$ python3 -q
>>> import numpy as np
>>> from numpy import linalg as LA
>>> np.set_printoptions(precision=3, suppress=True, linewidth=120)
>>> feats = np.load("layer19.npy")
>>> print(feats)
[[ 0.631  3.115 -3.86 ]
 [ 2.867  2.186  3.464]
 [ 2.901  4.064  0.255]
 [-2.842 -2.109 -3.532]
 [-1.691  0.226 -4.7  ]
 [ 1.986  4.079 -2.102]
 [ 1.861  4.021 -2.317]
 [-1.262 -3.644  3.183]
 [ 2.952  4.006  0.485]
 [ 2.762  4.159 -0.266]
 [-1.387  0.697 -4.753]
 [ 3.084  3.072  2.46 ]
 [ 1.537 -0.469  4.735]
 [-2.921 -4.044 -0.34 ]
 [-1.091  1.124 -4.748]
 [ 0.864 -1.432  4.712]
 [ 0.614 -1.754  4.642]
 [-2.392 -4.2    1.281]
 [-1.342  0.764 -4.756]
 [-2.049 -4.105  1.987]
 [-2.221 -4.164  1.652]]
>>> print(LA.matrix_rank(feats, rtol=0.1))
2
>>> print(np.round(LA.norm(feats, 2) / LA.norm(feats), 3))
0.749
>>> print([round(float(x), 3) for x in LA.svd(feats, compute_uv=False)[:3]])
[17.164, 15.179, 0.0]
>>> Uu, s, vt = LA.svd(feats)
>>> print(np.argmax(s[:-1] / (s[1:] + 1e-6)) + 1)
2
>>> print(s.round(3) + 0)
[17.164 15.179  0.   ]
>>> B = Uu[:, :2] @ np.diag(s[:2]) @ vt[:2]
>>> print(LA.matrix_rank(B))
2
>>> print(round(LA.norm(feats - B, 2), 3), round(s[2], 3))
0.0 0.0
>>> print(LA.matrix_rank(feats, rtol=0.05))
2
>>> print(LA.lstsq(feats[:-1].T, feats[-1])[2])
2
>>> try:
...     LA.inv(feats)
... except LA.LinAlgError as e:
...     print(repr(e))
... 
LinAlgError('Last 2 dimensions of the array must be square')
>>> print(np.unique(feats.round(6), axis=0).shape)
(21, 3)
>>> B = feats / np.sqrt((feats ** 2).mean(axis=1, keepdims=True))
>>> print(LA.norm(B, axis=1))
[1.732 1.732 1.732 1.732 1.732 1.732 1.732 1.732 1.732 1.732 1.732 1.732 1.732 1.732 1.732 1.732 1.732 1.732 1.732
 1.732 1.732]
>>> print(B[8])
[1.023 1.388 0.168]
>>> print(LA.matrix_rank(B) == LA.matrix_rank(feats))
True
>>> print(LA.matrix_rank(feats - feats.mean(axis=1, keepdims=True)))
2
>>> G = np.cov(feats, rowvar=False)
>>> print(feats.std(axis=0))
[2.118 3.076 3.308]
>>> print(np.argwhere(np.triu(np.abs(np.corrcoef(feats.T)) > 0.8, 1)))
[[0 1]]
>>> print(np.corrcoef(feats.T))
[[ 1.     0.812  0.305]
 [ 0.812  1.    -0.308]
 [ 0.305 -0.308  1.   ]]
>>> W0 = np.array([[-4.9, 5.0, -4.0, 0.0, 3.0, -3.0, -2.0],
...     [-1.0, 3.1, -1.0, 3.0, -5.0, 5.0, -3.0],
...     [-3.0, 2.0, 5.1, -5.0, -3.0, 1.0, -2.0],
...     [3.0, 4.0, 2.0, -2.9, -1.0, -3.0, 2.0],
...     [5.0, -1.0, 1.0, -4.0, 5.1, 4.0, 2.0],
...     [3.0, 0.0, 5.0, 2.0, 3.0, -0.9, -4.0],
...     [-5.0, 5.0, -4.0, 0.0, 3.0, -3.0, -1.9]])
>>> print(W0)
[[-4.9  5.  -4.   0.   3.  -3.  -2. ]
 [-1.   3.1 -1.   3.  -5.   5.  -3. ]
 [-3.   2.   5.1 -5.  -3.   1.  -2. ]
 [ 3.   4.   2.  -2.9 -1.  -3.   2. ]
 [ 5.  -1.   1.  -4.   5.1  4.   2. ]
 [ 3.   0.   5.   2.   3.  -0.9 -4. ]
 [-5.   5.  -4.   0.   3.  -3.  -1.9]]
>>> assert W0 == W0.T
Traceback (most recent call last):
  File "<python-input-29>", line 1, in <module>
    assert W0 == W0.T
           ^^^^^^^^^^
ValueError: The truth value of an array with more than one element is ambiguous. Use a.any() or a.all()
>>> print((W0 - W0.T) / 2)
[[ 0.   3.  -0.5 -1.5 -1.  -3.   1.5]
 [-3.   0.  -1.5 -0.5 -2.   2.5 -4. ]
 [ 0.5  1.5  0.  -3.5 -2.  -2.   1. ]
 [ 1.5  0.5  3.5  0.   1.5 -2.5  1. ]
 [ 1.   2.   2.  -1.5  0.   0.5 -0.5]
 [ 3.  -2.5  2.   2.5 -0.5  0.  -0.5]
 [-1.5  4.  -1.  -1.   0.5  0.5  0. ]]
>>> print((W0 + W0.T) / 2)
[[-4.9  2.  -3.5  1.5  4.   0.  -3.5]
 [ 2.   3.1  0.5  3.5 -3.   2.5  1. ]
 [-3.5  0.5  5.1 -1.5 -1.   3.  -3. ]
 [ 1.5  3.5 -1.5 -2.9 -2.5 -0.5  1. ]
 [ 4.  -3.  -1.  -2.5  5.1  3.5  2.5]
 [ 0.   2.5  3.  -0.5  3.5 -0.9 -3.5]
 [-3.5  1.  -3.   1.   2.5 -3.5 -1.9]]
>>> print(round(float(np.abs(LA.eigvals(W0)).max()), 3))
10.411
>>> print(np.allclose(W0 @ W0.T, W0.T @ W0))
False
>>> print(round(LA.det(W0), 3))
-26441.188
>>> print(np.allclose(W0, W0.T))
False
>>> print(np.sort(np.abs(LA.eigvals(W0))))
[ 0.1    7.097  7.097  7.673  8.107  8.107 10.411]
>>> data = np.loadtxt("out17.csv", delimiter=",")
>>> print(data)
[[ 0.4 32.   0.5  0.1 -1.8]
 [ 0.1 32.   1.  -0.6 -0.7]
 [-0.6 10.   0.5  1.  -0.8]]
>>> # column 1 dominates
>>> Uu, s, vt = LA.svd(data)
>>> print(s)
[46.4    1.451  0.83 ]
>>> print(np.argmax(s[:-1] / (s[1:] + 1e-6)) + 1)
1
>>> B = Uu[:, :1] @ np.diag(s[:1]) @ vt[:1]
>>> print(LA.matrix_rank(data, rtol=0.05))
1
>>> print(round(LA.norm(data - B, 2), 3), round(s[1], 3))
1.451 1.451
>>> print(np.round(LA.norm(data - B) / LA.norm(data), 3))
0.036
>>> print(LA.matrix_rank(B))
1
>>> print(np.round(np.abs(data - B).max(), 3))
1.028
>>> x0 = np.array([1, 0, 2, 3, 0])
>>> h1 = np.maximum(data @ x0, 0)
>>> print(data * (h1 > 1e-9)[:, None])
[[ 0.4 32.   0.5  0.1 -1.8]
 [ 0.1 32.   1.  -0.6 -0.7]
 [-0.6 10.   0.5  1.  -0.8]]
>>> print(np.maximum(data @ x0, 0) - np.maximum(-data @ x0, 0))
[1.7 0.3 3.4]
